In [1]: import numpy as np

In [2]: import numpy.linalg as la

In [3]: np.set_printoptions(precision=2, suppress=True, linewidth=200)

In [4]: tidy = lambda a: np.round(a, 2) + 0

In [5]: W0 = np.load("arr.npy")

In [6]: W0
Out[6]: 
array([[0, 1, 1, 0, 0],
       [1, 0, 1, 1, 0],
       [1, 1, 0, 1, 0],
       [0, 1, 1, 0, 0],
       [0, 0, 0, 0, 0]])

In [7]: # columns 0 and 3 are equal

In [8]: W0.sum(axis=0)
Out[8]: array([2, 3, 3, 2, 0])

In [9]: np.argwhere(np.triu(W0))
Out[9]: 
array([[0, 1],
       [0, 2],
       [1, 2],
       [1, 3],
       [2, 3]])

In [10]: np.trace(W0 @ W0 @ W0) // 6
Out[10]: np.int64(2)

In [11]: low = np.diag(W0.sum(axis=1)) - W0

In [12]: low
Out[12]: 
array([[ 2, -1, -1,  0,  0],
       [-1,  3, -1, -1,  0],
       [-1, -1,  3, -1,  0],
       [ 0, -1, -1,  2,  0],
       [ 0,  0,  0,  0,  0]])

In [13]: round(la.det(low[1:, 1:]))
Out[13]: 0

In [14]: la.matrix_rank(low)
Out[14]: np.int64(3)

In [15]: tidy(la.eigvalsh(low))
Out[15]: array([0., 0., 2., 4., 4.])

In [16]: (la.eigvalsh(low) < 1e-8).sum()
Out[16]: np.int64(2)

In [17]: x = np.array([-1, 3, 3, -2, -2])

In [18]: a = np.maximum(W0 @ x, 0)

In [19]: np.flatnonzero(a > 1e-9)
Out[19]: array([0, 3])

In [20]: a
Out[20]: array([6, 0, 0, 6, 0])

In [21]: tidy(la.det(W0))
Out[21]: np.float64(0.0)

In [22]: tidy(np.sort(la.eigvals(W0).real))
Out[22]: array([-1.56, -1.  ,  0.  ,  0.  ,  2.56])

In [23]: (la.matrix_power((W0 != 0) + (W0.T != 0) + np.eye(5), 5) > 0).astype(int)
Out[23]: 
array([[1, 1, 1, 1, 0],
       [1, 1, 1, 1, 0],
       [1, 1, 1, 1, 0],
       [1, 1, 1, 1, 0],
       [0, 0, 0, 0, 1]])

In [24]: f = np.array([3, 8])

In [25]: np.polyval(f, W0[1])
Out[25]: array([11,  8, 11, 11,  8])

In [26]: np.array([np.convolve(row, f, "same") for row in W0])
Out[26]: 
array([[ 0,  3, 11,  8,  0],
       [ 3,  8,  3, 11,  8],
       [ 3, 11,  8,  3,  8],
       [ 0,  3, 11,  8,  0],
       [ 0,  0,  0,  0,  0]])

In [27]: np.convolve(W0[1], f)
Out[27]: array([ 3,  8,  3, 11,  8,  0])

In [28]: np.cross(W0[1, :3], W0[4, :3])
Out[28]: array([0, 0, 0])

In [29]: U, sig, Vh = la.svd(W0)

In [30]: np.argmax(sig[:-1] / (sig[1:] + 1e-6)) + 1
Out[30]: np.int64(3)

In [31]: B = U[:, :3] @ np.diag(sig[:3]) @ Vh[:3]

In [32]: la.matrix_rank(W0, rtol=0.05)
Out[32]: np.int64(3)

In [33]: tidy(la.norm(W0 - B, 2)), tidy(sig[3])
Out[33]: (np.float64(0.0), np.float64(0.0))

In [34]: tidy(np.abs(W0 - B).max())
Out[34]: np.float64(0.0)

In [35]: data = np.loadtxt("run13.csv", delimiter=",")

In [36]: data
Out[36]: 
array([[4., 0., 0., 0., 0., 0., 0., 0., 0., 0., 0., 0., 0., 0., 0.],
       [8., 4., 0., 0., 0., 0., 0., 0., 0., 0., 0., 0., 0., 0., 0.],
       [8., 7., 7., 0., 0., 0., 0., 0., 0., 0., 0., 0., 0., 0., 0.],
       [7., 3., 5., 6., 0., 0., 0., 0., 0., 0., 0., 0., 0., 0., 0.],
       [3., 7., 9., 6., 2., 0., 0., 0., 0., 0., 0., 0., 0., 0., 0.],
       [1., 0., 6., 7., 2., 0., 0., 0., 0., 0., 0., 0., 0., 0., 0.],
       [2., 5., 6., 4., 2., 7., 9., 0., 0., 0., 0., 0., 0., 0., 0.],
       [5., 9., 1., 9., 6., 5., 5., 6., 0., 0., 0., 0., 0., 0., 0.],
       [9., 1., 6., 1., 9., 3., 0., 9., 4., 0., 0., 0., 0., 0., 0.],
       [8., 8., 4., 2., 2., 1., 7., 1., 3., 4., 0., 0., 0., 0., 0.],
       [4., 4., 6., 1., 9., 3., 9., 7., 8., 6., 8., 0., 0., 0., 0.],
       [4., 9., 7., 2., 0., 8., 4., 0., 9., 4., 8., 4., 0., 0., 0.],
       [0., 8., 4., 4., 3., 7., 6., 2., 0., 2., 9., 7., 0., 0., 0.],
       [2., 7., 9., 7., 8., 5., 9., 9., 0., 0., 9., 2., 8., 3., 0.],
       [0., 5., 6., 0., 3., 8., 0., 9., 6., 7., 1., 5., 8., 9., 4.]])

In [37]: # looks like rank 14

In [38]: U, sig, Vh = la.svd(data)

In [39]: V = Vh[:(sig > 1e-8).sum()]

In [40]: rng = np.random.default_rng(564)

In [41]: x = data[1] + -3 * data[8] + rng.integers(2) * np.eye(15)[5]

In [42]: x
Out[42]: array([-19.,   1., -18.,  -3., -27.,  -9.,   0., -27., -12.,   0.,   0.,   0.,   0.,   0.,   0.])

In [43]: tidy(la.norm(x - V.T @ V @ x))
Out[43]: np.float64(0.0)

In [44]: tidy(np.diag(V.T @ V))
Out[44]: array([1.  , 1.  , 1.  , 1.  , 1.  , 1.  , 1.  , 1.  , 1.  , 1.  , 1.  , 1.  , 0.96, 0.71, 0.34])

In [45]: la.matrix_rank(np.vstack([data, x]))
Out[45]: np.int64(14)

In [46]: w1 = np.array([[3, -1, -1, 2, -1],
    ...:     [3, 2, 3, -2, 2],
    ...:     [-2, 0, 3, -1, -1],
    ...:     [2, 0, 1, -1, 3],
    ...:     [2, 1, 2, 2, -1],
    ...:     [3, 2, -1, 1, 1],
    ...:     [-3, -1, 2, 2, 3],
    ...:     [2, -1, -2, 0, -1],
    ...:     [3, 0, -3, 0, 1],
    ...:     [-3, 3, -1, -1, 2],
    ...:     [2, -3, 1, 3, -3],
    ...:     [-3, 2, 1, 2, 0],
    ...:     [-1, 0, 3, 1, 2],
    ...:     [-2, -3, 2, -1, 1],
    ...:     [-1, -1, -2, 3, 0]])

In [47]: c = np.array([-1, 3, 0, 1, 3])

In [48]: hid = np.maximum(data @ w1 + c, 0)

In [49]: la.matrix_rank(hid)
Out[49]: np.int64(5)

In [50]: (hid > 0).astype(int)
Out[50]: 
array([[1, 0, 0, 1, 0],
       [1, 1, 1, 1, 1],
       [1, 1, 1, 0, 1],
       [1, 1, 1, 0, 1],
       [1, 1, 1, 0, 1],
       [1, 1, 1, 0, 1],
       [1, 1, 1, 1, 1],
       [1, 1, 1, 1, 1],
       [1, 1, 0, 1, 0],
       [1, 1, 1, 1, 1],
       [1, 0, 1, 1, 1],
       [1, 1, 1, 1, 1],
       [1, 1, 1, 1, 1],
       [1, 0, 1, 1, 1],
       [1, 1, 1, 1, 1]])

In [51]: tidy((hid > 0).mean(axis=0))
Out[51]: array([1.  , 0.8 , 0.87, 0.73, 0.87])

In [52]: hid
Out[52]: 
array([[ 11.,   0.,   0.,   9.,   0.],
       [ 35.,   3.,   4.,   9.,   3.],
       [ 30.,   9.,  34.,   0.,   2.],
       [ 31.,   2.,  23.,   0.,  15.],
       [ 27.,  16.,  55.,   0.,  21.],
       [  8.,   4.,  28.,   0.,  15.],
       [ 14.,  18.,  50.,  14.,  49.],
       [ 81.,  21.,  39.,  10.,  50.],
       [ 76.,   2.,   0.,  31.,   0.],
       [ 28.,  19.,  32.,  10.,  43.],
       [ 49.,   0.,  24.,  51.,  14.],
       [ 59.,  25.,  27.,  26.,  29.],
       [ 27.,  21.,  61.,  41.,  24.],
       [ 42.,   0., 105.,  50.,  34.],
       [  4.,  20.,  28.,  16.,  45.]])

In [53]: C = np.array([[1, 0], [-1, -1], [-2, 0], [-2, -2], [-1, -2]])

In [54]: hid @ C
Out[54]: 
array([[  -7.,  -18.],
       [   3.,  -27.],
       [ -49.,  -13.],
       [ -32.,  -32.],
       [-120.,  -58.],
       [ -67.,  -34.],
       [-181., -144.],
       [ -88., -141.],
       [  12.,  -64.],
       [-118., -125.],
       [-115., -130.],
       [-101., -135.],
       [-222., -151.],
       [-302., -168.],
       [-149., -142.]])

In [55]: (hid @ C).round(6).argmax(axis=1)
Out[55]: array([0, 0, 1, 0, 1, 1, 1, 0, 0, 0, 0, 0, 1, 1, 1])

In [56]: w1 @ C
Out[56]: 
array([[  3,  -1],
       [ -3,  -2],
       [ -5,   4],
       [ -1,  -4],
       [ -6,  -3],
       [  0,  -6],
       [-13,  -9],
       [  8,   3],
       [  8,  -2],
       [ -4,  -5],
       [  0,   3],
       [-11,  -6],
       [-11,  -6],
       [ -2,   3],
       [ -2,  -5]])
